$ ipython --no-banner

In [1]: import numpy as np

In [2]: np.set_printoptions(precision=2, suppress=True, linewidth=120, sign=" ")

In [3]: arr = np.load("case17.npy")

In [4]: arr
Out[4]: 
array([[ 2,  2,  2],
       [ 2,  4,  4],
       [ 2,  4,  6]])

In [5]: r0 = np.array([2, 2, 0])

In [6]: Y = arr + np.outer(r0, np.eye(3)[2])

In [7]: np.round(np.linalg.det(Y) / np.linalg.det(arr), 2), round(float(1 + np.linalg.solve(arr, r0)[2]), 2)
Out[7]: (np.float64(0.0), 0.0)

In [8]: Y
Out[8]: 
array([[ 2.,  2.,  4.],
       [ 2.,  4.,  6.],
       [ 2.,  4.,  6.]])

In [9]: Q = arr.astype(float).copy()

In [10]: for j in range(3):
    ...:     Q[:, j] -= Q[:, :j] @ (Q[:, :j].T @ Q[:, j])
    ...:     Q[:, j] /= np.linalg.norm(Q[:, j])
    ...: 

In [11]: np.round(Q.T @ arr, 2) + 0
Out[11]: 
array([[ 3.46,  5.77,  6.93],
       [ 0.  ,  1.63,  2.45],
       [ 0.  ,  0.  ,  1.41]])

In [12]: np.round(Q.T @ Q, 2) + 0
Out[12]: 
array([[ 1.,  0.,  0.],
       [ 0.,  1.,  0.],
       [ 0.,  0.,  1.]])

In [13]: Q.round(2) + 0
Out[13]: 
array([[ 0.58, -0.82,  0.  ],
       [ 0.58,  0.41, -0.71],
       [ 0.58,  0.41,  0.71]])

In [14]: w1 = np.array([[0, -1, -2, -2, -2], [0, 0, 1, -1, -2], [1, -1, 2, 0, -2]])

In [15]: coef = np.array([2, 0, 0, 3, 2])

In [16]: H = np.maximum(arr @ w1 + coef, 0)

In [17]: (H > 0).astype(int)
Out[17]: 
array([[ 1,  0,  1,  0,  0],
       [ 1,  0,  1,  0,  0],
       [ 1,  0,  1,  0,  0]])

In [18]: np.linalg.matrix_rank(H)
Out[18]: np.int64(2)

In [19]: H
Out[19]: 
array([[  4,   0,   2,   0,   0],
       [  6,   0,   8,   0,   0],
       [  8,   0,  12,   0,   0]])

In [20]: C = np.array([[-6, 9], [-6, 1], [-6, 5], [-9, 2], [-2, -5]])

In [21]: H @ C
Out[21]: 
array([[ -36,   46],
       [ -84,   94],
       [-120,  132]])

In [22]: w1 @ C
Out[22]: 
array([[40, -5],
       [ 7, 13],
       [-8, 28]])
